% python3 -q
>>> import numpy as np
>>> np.set_printoptions(precision=2, suppress=True, linewidth=100, legacy="1.25")
>>> rnd = lambda a: np.round(a, 2) + 0
>>> mat = np.load("mat.npy")
>>> mat
array([[ 0.,  5.,  0.],
       [ 5., -1.,  5.],
       [ 0.,  5., -1.]])
>>> mat.sum(axis=0)
array([5., 9., 4.])
>>> np.count_nonzero(mat)
6
>>> mat.shape
(3, 3)
>>> mat - mat[0]
array([[ 0.,  0.,  0.],
       [ 5., -6.,  5.],
       [ 0.,  0., -1.]])
>>> np.abs(mat).max()
5.0
>>> rnd(np.linalg.svd(mat, compute_uv=False))
array([7.84, 6.34, 0.5 ])
>>> w, vecs = np.linalg.eig(mat)
>>> rnd(np.sort(np.linalg.eigvals(mat @ mat)))
array([ 0.25, 40.25, 61.5 ])
>>> rnd(np.prod(w))
25.0
>>> rnd(np.sort(np.linalg.eigvals(np.linalg.inv(mat))))
array([-1.99, -0.13,  0.16])
>>> w, vecs = np.linalg.eigh(mat)
>>> vec = np.array([2, 2, 1])
>>> (np.sign(vecs[:, -1].round(6)) == np.sign(vecs[0, -1].round(6))).astype(int)
array([1, 1, 1])
>>> rnd(vecs * np.maximum(w, 0) @ vecs.T)
array([[1.89, 2.4 , 1.63],
       [2.4 , 3.04, 2.07],
       [1.63, 2.07, 1.41]])
>>> vec @ mat @ vec
55.0
>>> np.abs(mat).sum(axis=1).max(), rnd(np.abs(w).max())
(11.0, 7.84)
>>> th = np.radians(135)
>>> Rm = np.eye(3)
>>> Rm[1, 1] = Rm[0, 0] = np.cos(th)
>>> Rm[1, 0], Rm[0, 1] = -np.sin(th), np.sin(th)
>>> rnd(Rm)
array([[-0.71,  0.71,  0.  ],
       [-0.71, -0.71,  0.  ],
       [ 0.  ,  0.  ,  1.  ]])
>>> B = mat @ Rm.T
>>> np.allclose(np.linalg.norm(mat, axis=1), np.linalg.norm(B, axis=1))
True
>>> rnd(B)
array([[ 3.54, -3.54,  0.  ],
       [-4.24, -2.83,  5.  ],
       [ 3.54, -3.54, -1.  ]])
>>> np.allclose(mat @ mat.T, B @ B.T)
True
>>> rnd(np.abs(B - mat).max(axis=0))
array([9.24, 8.54, 0.  ])
>>> round(np.log10(np.linalg.cond(B)))
1
>>> [round(float(x), 2) for x in np.linalg.svd(B, compute_uv=False)[:3]]
[7.84, 6.34, 0.5]
>>> rnd(np.abs(np.linalg.svd(B)[2][-1]))
array([0.55, 0.45, 0.71])
>>> np.linalg.cond(B) > 100
False
>>> feats = np.load("dump.npy")
>>> feats
array([[ 3.82, 14.26, -7.12],
       [ 9.95,  0.51,  0.77],
       [10.03,  9.73, -4.58]])
>>> rnd(np.linalg.norm(feats, 1)), rnd(np.linalg.norm(feats, np.inf))
(24.5, 25.2)
>>> rnd(feats[2] @ feats[1])
101.23
>>> np.linalg.norm(feats, axis=1).argmax()
0
>>> rnd(np.linalg.norm(feats, axis=0))
array([14.64, 17.27,  8.5 ])
